% ipython --no-banner

In [1]: import numpy as np

In [2]: import numpy.linalg as la

In [3]: np.set_printoptions(suppress=True, linewidth=140)

In [4]: def tidy(a):
   ...:     return np.round(a, 2) + 0
   ...: 

In [5]: mat = np.load("run15.npy")

In [6]: mat
Out[6]: 
array([[-2.,  1.,  1.,  1.,  1.],
       [ 1., -2.,  1.,  1.,  1.],
       [ 1.,  1., -2.,  1.,  1.],
       [ 1.,  1.,  1., -2.,  1.],
       [ 1.,  1.,  1.,  1., -2.]])

In [7]: np.fft.fft(mat[0])
Out[7]: array([ 2.+0.j, -3.+0.j, -3.+0.j, -3.+0.j, -3.+0.j])

In [8]: mat @ (-1.0) ** np.arange(5)
Out[8]: array([-2.,  4., -2.,  4., -2.])

In [9]: (mat @ mat)[0]
Out[9]: array([ 8., -1., -1., -1., -1.])

In [10]: mat - mat[0]
Out[10]: 
array([[ 0.,  0.,  0.,  0.,  0.],
       [ 3., -3.,  0.,  0.,  0.],
       [ 3.,  0., -3.,  0.,  0.],
       [ 3.,  0.,  0., -3.,  0.],
       [ 3.,  0.,  0.,  0., -3.]])

In [11]: tidy(la.svd(mat, compute_uv=False))
Out[11]: array([3., 3., 3., 3., 2.])

In [12]: mat.sum(axis=1)
Out[12]: array([2., 2., 2., 2., 2.])

In [13]: la.matrix_rank(mat)
Out[13]: np.int64(5)

In [14]: mat.shape
Out[14]: (5, 5)

In [15]: mat.sum(axis=0)
Out[15]: array([2., 2., 2., 2., 2.])

In [16]: arr = np.load("arr.npy")

In [17]: arr
Out[17]: 
array([[ -0.2,   0. ,   1.9,   0.8, -18. ,  -1. ,  -0.6],
       [  0.9,   0.1,   1.6,  -1.5, -20. ,  -1. ,   1.6],
       [  0.4,  -1.3,  -0.9,   0.7,  24. ,   0.3,   0.7],
       [ -0.7,   0.7,  -0.6,  -0.1,  32. ,   0.9,   0.2]])

In [18]: np.allclose(mat, mat.T)
Out[18]: True

In [19]: tidy(np.abs(la.eigvals(mat)).max())
Out[19]: np.float64(3.0)

In [20]: tidy(np.sort(np.abs(la.eigvals(mat))))
Out[20]: array([2., 3., 3., 3., 3.])

In [21]: np.trace(mat)
Out[21]: np.float64(-10.0)

In [22]: mat @ mat
Out[22]: 
array([[ 8., -1., -1., -1., -1.],
       [-1.,  8., -1., -1., -1.],
       [-1., -1.,  8., -1., -1.],
       [-1., -1., -1.,  8., -1.],
       [-1., -1., -1., -1.,  8.]])

In [23]: la.matrix_rank(arr, rtol=0.1)
Out[23]: np.int64(1)

In [24]: [round(float(x), 2) for x in la.svd(arr, compute_uv=False)[:3]]
Out[24]: [48.29, 2.55, 1.86]

In [25]: la.cond(arr) > 100
Out[25]: np.False_
